In [1]: import numpy as np

In [2]: np.set_printoptions(suppress=True, linewidth=120)

In [3]: arr = np.loadtxt("case7.csv", delimiter=",")

In [4]: arr
Out[4]: 
array([[-1.777,  1.735,  0.315],
       [-0.399,  0.052,  0.508],
       [-1.504,  0.579, -0.836],
       [-2.053,  1.31 , -0.98 ],
       [ 2.019, -0.394,  0.98 ],
       [ 2.734, -0.42 , -0.197],
       [-2.908,  0.003, -1.275],
       [-1.34 , -0.345, -0.783],
       [ 0.53 , -0.276,  0.69 ],
       [-3.939,  2.474, -5.539],
       [-1.341, -0.231, -1.063],
       [-2.165,  1.043,  1.203],
       [ 5.52 , -2.097,  3.523],
       [ 0.854, -0.031,  1.507],
       [ 0.533,  0.627, -1.065],
       [-2.426,  0.601,  0.229],
       [-0.139, -0.218, -2.859],
       [ 0.256,  1.377, -2.842],
       [-1.06 , -0.952,  2.31 ],
       [ 0.798,  0.928,  0.087],
       [-2.123, -0.476,  0.88 ],
       [-2.525,  1.597, -1.515],
       [ 1.99 ,  0.207,  0.441],
       [ 1.649, -0.343,  1.35 ],
       [-1.491, -0.767,  3.907],
       [ 1.402,  0.688,  1.263],
       [-3.77 , -0.069, -0.786],
       [ 1.413,  0.307,  2.642]])

In [5]: Xs = arr - arr.mean(axis=0)

In [6]: Uu, sigma, Vt = np.linalg.svd(Xs, full_matrices=False)

In [7]: np.round(sigma ** 2 / (sigma ** 2).sum(), 3)
Out[7]: array([0.715, 0.237, 0.047])

In [8]: np.round((sigma ** 2).sum() ** 2 / (sigma ** 4).sum(), 3)
Out[8]: np.float64(1.754)

In [9]: print(np.linalg.matrix_rank(Xs))
3

In [10]: np.round(Vt[0] * np.sign(Vt[0, np.abs(Vt[0]).argmax()]), 3)
Out[10]: array([ 0.735, -0.256,  0.628])

In [11]: print((np.sign(Uu[:, 0]) == np.sign(Uu[0, 0])).astype(int))
[1 0 1 1 0 0 1 1 0 1 1 1 0 0 1 1 1 1 0 0 1 1 0 0 0 0 1 0]

In [12]: print(sigma.round(3))
[13.545  7.804  3.482]

In [13]: np.abs(Vt[0]).argmax()
Out[13]: np.int64(0)

In [14]: idx = arr[:, 2] > np.median(arr[:, 2])

In [15]: f = arr[idx].mean(axis=0) - arr[~idx].mean(axis=0)

In [16]: idx.astype(int)
Out[16]: array([1, 1, 0, 0, 1, 0, 0, 0, 1, 0, 0, 1, 1, 1, 0, 0, 0, 0, 1, 0, 1, 0, 1, 1, 1, 1, 0, 1])

In [17]: C = arr[[0, 11]].astype(float)

In [18]: for _ in range(4):
    ...:     idx = np.linalg.norm(arr[:, None] - C, axis=-1).argmin(axis=1)
    ...:     C = np.array([arr[idx == j].mean(axis=0) for j in range(2)])
    ...: 

In [19]: idx
Out[19]: array([0, 1, 0, 0, 1, 1, 0, 0, 1, 0, 0, 0, 1, 1, 0, 0, 0, 0, 1, 1, 0, 0, 1, 1, 1, 1, 0, 1])

In [20]: np.round(C[1] - C[0], 3)
Out[20]: array([ 3.042, -0.905,  2.59 ])

In [21]: np.bincount(idx)
Out[21]: array([15, 13])

In [22]: M2 = np.array([[0, 0, 1, -1, -1],
    ...:     [-3, -2, 3, 2, 0],
    ...:     [-3, 2, 3, 0, -3],
    ...:     [-2, 3, -2, -1, -3],
    ...:     [3, 1, -2, 2, -3]])

In [23]: M = np.triu(M2, 1)

In [24]: M
Out[24]: 
array([[ 0,  0,  1, -1, -1],
       [ 0,  0,  3,  2,  0],
       [ 0,  0,  0,  0, -3],
       [ 0,  0,  0,  0, -3],
       [ 0,  0,  0,  0,  0]])

In [25]: r = np.linalg.matrix_rank(M)

In [26]: r
Out[26]: np.int64(3)

In [27]: ns = np.linalg.svd(M)[2][r:].T

In [28]: ns.shape
Out[28]: (5, 2)

In [29]: print(np.allclose(M @ ns, 0))
True

In [30]: [int(np.linalg.matrix_rank(M[:, :j + 1])) for j in range(5)]
Out[30]: [0, 0, 1, 2, 3]

In [31]: q, V = np.linalg.qr(arr[:, :1])[0], np.linalg.qr(arr[:, 1:])[0]

In [32]: sigma = np.linalg.svd(q.T @ V, compute_uv=False)

In [33]: (sigma > 0.9).sum()
Out[33]: np.int64(0)

In [34]: print(np.abs(np.diag(np.linalg.qr(M)[1])) > 1e-9)
[False False False False False]

In [35]: np.linalg.lstsq(M[:-1].T, M[-1])[2]
Out[35]: np.int32(3)

In [36]: vec = np.array([-6, -7, -7, -5, -9])

In [37]: a = np.maximum(M @ vec, 0)

In [38]: np.flatnonzero(a > 1e-9)
Out[38]: array([0, 2, 3])

In [39]: M * (a > 1e-9)[:, None]
Out[39]: 
array([[ 0,  0,  1, -1, -1],
       [ 0,  0,  0,  0,  0],
       [ 0,  0,  0,  0, -3],
       [ 0,  0,  0,  0, -3],
       [ 0,  0,  0,  0,  0]])

In [40]: np.maximum(M @ vec, 0) - np.maximum(-M @ vec, 0)
Out[40]: array([  7, -31,  27,  27,   0])

In [41]: np.round(np.tanh(M @ vec), 3)
Out[41]: array([ 1., -1.,  1.,  1.,  0.])

In [42]: Uu, sigma, Vt = np.linalg.svd(M)

In [43]: np.argmax(sigma[:-1] / (sigma[1:] + 1e-6)) + 1
Out[43]: np.int64(3)

In [44]: sigma.round(3) + 0
Out[44]: array([4.374, 3.616, 1.342, 0.   , 0.   ])

In [45]: M2 = Uu[:, :3] @ np.diag(sigma[:3]) @ Vt[:3]

In [46]: M2.round(3) + 0
Out[46]: 
array([[ 0.,  0.,  1., -1., -1.],
       [ 0.,  0.,  3.,  2.,  0.],
       [ 0.,  0.,  0.,  0., -3.],
       [ 0.,  0.,  0.,  0., -3.],
       [ 0.,  0.,  0.,  0.,  0.]])

In [47]: np.linalg.matrix_rank(M2)
Out[47]: np.int64(3)

In [48]: round(float(np.linalg.norm(M - M2) / np.linalg.norm(M)), 3)
Out[48]: 0.0

In [49]: round(float(np.linalg.norm(M - M2, 2)), 3), np.round(sigma[3], 3)
Out[49]: (0.0, np.float64(0.0))

In [50]: round(float(np.abs(M - M2).max()), 3)
Out[50]: 0.0

In [51]: A = np.loadtxt("block11.csv", delimiter=",")

In [52]: A.round(3)
Out[52]: 
array([[ 0.472, -0.124, -0.114, -0.236,  0.165, -0.336, -0.112,  0.114],
       [-0.124,  0.335, -0.197,  0.07 , -0.37 , -0.081, -0.118, -0.079],
       [-0.114, -0.197,  0.295,  0.088,  0.175,  0.026,  0.314, -0.136],
       [-0.236,  0.07 ,  0.088,  0.133, -0.104,  0.092,  0.12 , -0.115],
       [ 0.165, -0.37 ,  0.175, -0.104,  0.42 ,  0.121,  0.066,  0.138],
       [-0.336, -0.081,  0.026,  0.092,  0.121,  0.675, -0.169,  0.219],
       [-0.112, -0.118,  0.314,  0.12 ,  0.066, -0.169,  0.418, -0.266],
       [ 0.114, -0.079, -0.136, -0.115,  0.138,  0.219, -0.266,  0.253]])

In [53]: Uu, sigma, Vt = np.linalg.svd(A)

In [54]: np.argmax(sigma[:-1] / (sigma[1:] + 1e-6)) + 1
Out[54]: np.int64(3)

In [55]: M2 = Uu[:, :3] @ np.diag(sigma[:3]) @ Vt[:3]

In [56]: print(np.linalg.matrix_rank(A, rtol=0.05))
3

In [57]: round(float(np.linalg.norm(A - M2) / np.linalg.norm(A)), 3)
Out[57]: 0.0

In [58]: round(np.abs(A - M2).max(), 3)
Out[58]: np.float64(0.0)

In [59]: M2.round(3)
Out[59]: 
array([[ 0.472, -0.124, -0.114, -0.236,  0.165, -0.336, -0.112,  0.114],
       [-0.124,  0.335, -0.197,  0.07 , -0.37 , -0.081, -0.118, -0.079],
       [-0.114, -0.197,  0.295,  0.088,  0.175,  0.026,  0.314, -0.136],
       [-0.236,  0.07 ,  0.088,  0.133, -0.104,  0.092,  0.12 , -0.115],
       [ 0.165, -0.37 ,  0.175, -0.104,  0.42 ,  0.121,  0.066,  0.138],
       [-0.336, -0.081,  0.026,  0.092,  0.121,  0.675, -0.169,  0.219],
       [-0.112, -0.118,  0.314,  0.12 ,  0.066, -0.169,  0.418, -0.266],
       [ 0.114, -0.079, -0.136, -0.115,  0.138,  0.219, -0.266,  0.253]])

In [60]: r = np.linalg.matrix_rank(M2)

In [61]: print(r)
3

In [62]: ns = np.linalg.svd(M2)[2][r:].T

In [63]: np.round(ns @ ns.T, 3)
Out[63]: 
array([[ 0.528,  0.124,  0.114,  0.236, -0.165,  0.336,  0.112, -0.114],
       [ 0.124,  0.665,  0.197, -0.07 ,  0.37 ,  0.081,  0.118,  0.079],
       [ 0.114,  0.197,  0.705, -0.088, -0.175, -0.026, -0.314,  0.136],
       [ 0.236, -0.07 , -0.088,  0.867,  0.104, -0.092, -0.12 ,  0.115],
       [-0.165,  0.37 , -0.175,  0.104,  0.58 , -0.121, -0.066, -0.138],
       [ 0.336,  0.081, -0.026, -0.092, -0.121,  0.325,  0.169, -0.219],
       [ 0.112,  0.118, -0.314, -0.12 , -0.066,  0.169,  0.582,  0.266],
       [-0.114,  0.079,  0.136,  0.115, -0.138, -0.219,  0.266,  0.747]])

In [64]: [int(np.linalg.matrix_rank(M2[:, :j + 1])) for j in range(8)]
Out[64]: [1, 2, 3, 3, 3, 3, 3, 3]

In [65]: print([int(np.linalg.matrix_rank(np.delete(M2, i, axis=0))) for i in range(8)])
[3, 3, 3, 3, 3, 3, 3, 3]

In [66]: np.allclose(M2 @ ns, 0)
Out[66]: True

In [67]: [int(np.linalg.matrix_rank(M2[:i])) for i in range(1, len(M2) + 1)]
Out[67]: [1, 2, 3, 3, 3, 3, 3, 3]
